% ipython --no-banner

In [1]: import numpy as np

In [2]: np.set_printoptions(precision=3, suppress=True, linewidth=120)

In [3]: W0 = np.array([[8.0, 3.0, 3.0, 9.0, 0.0],
   ...:     [3.0, 0.0, 1.0, 3.0, 0.0],
   ...:     [3.0, 1.0, 0.0, 3.0, 0.0],
   ...:     [9.0, 3.0, 3.0, 8.0, 0.0],
   ...:     [0.0, 0.0, 0.0, 0.0, -1.0]])

In [4]: print((W0 != 0).astype(int))
[[1 1 1 1 0]
 [1 0 1 1 0]
 [1 1 0 1 0]
 [1 1 1 1 0]
 [0 0 0 0 1]]

In [5]: print(np.flatnonzero(np.linalg.matrix_power((W0 != 0) + (W0.T != 0) + np.eye(5), 5)[4]))
[4]

In [6]: rng = np.random.default_rng(74)

In [7]: idx = rng.permutation(5)

In [8]: out = W0[:, idx] * rng.choice([-1, 1], 5)

In [9]: print(out)
[[ 0.  3.  9.  3. -8.]
 [ 0.  1.  3.  0. -3.]
 [ 0.  0.  3.  1. -3.]
 [ 0.  3.  8.  3. -9.]
 [-1.  0.  0.  0. -0.]]

In [10]: U, _, Vh = np.linalg.svd(W0.T @ out)

In [11]: print(idx)
[4 2 3 1 0]

In [12]: print(np.round(U @ Vh, 3) + 0)
[[ 0.  0.  0.  0. -1.]
 [ 0.  0.  0.  1.  0.]
 [ 0.  1.  0.  0.  0.]
 [ 0.  0.  1.  0.  0.]
 [ 1.  0.  0.  0.  0.]]

In [13]: E = (rng.random((6, 6)) < 0.3) + np.eye(6)

In [14]: E /= E.sum(axis=1, keepdims=True)

In [15]: print(E)
[[0.5   0.5   0.    0.    0.    0.   ]
 [0.    0.333 0.    0.    0.333 0.333]
 [0.    0.25  0.5   0.25  0.    0.   ]
 [0.    0.    0.    1.    0.    0.   ]
 [0.    0.5   0.    0.    0.5   0.   ]
 [0.    0.    0.    0.    0.    1.   ]]

In [16]: # row-stochastic, so 1 is an eigenvalue

In [17]: out = E / np.linalg.norm(E, axis=1, keepdims=True)

In [18]: C2 = out @ out.T

In [19]: print((C2 - 2 * np.eye(6)).round(6).argmax(axis=1))
[4 4 3 2 1 1]

In [20]: print(np.degrees(np.arccos(np.clip(C2[5, 0], -1, 1))))
90.0

In [21]: print((np.abs(C2) > 0.9).astype(int))
[[1 0 0 0 0 0]
 [0 1 0 0 0 0]
 [0 0 1 0 0 0]
 [0 0 0 1 0 0]
 [0 0 0 0 1 0]
 [0 0 0 0 0 1]]

In [22]: print(np.linalg.norm(out, axis=1))
[1. 1. 1. 1. 1. 1.]

In [23]: print(np.argwhere(np.triu(np.abs(C2) > 0.95, 1)))
[]

In [24]: print(C2[5])
[0.    0.577 0.    0.    0.    1.   ]
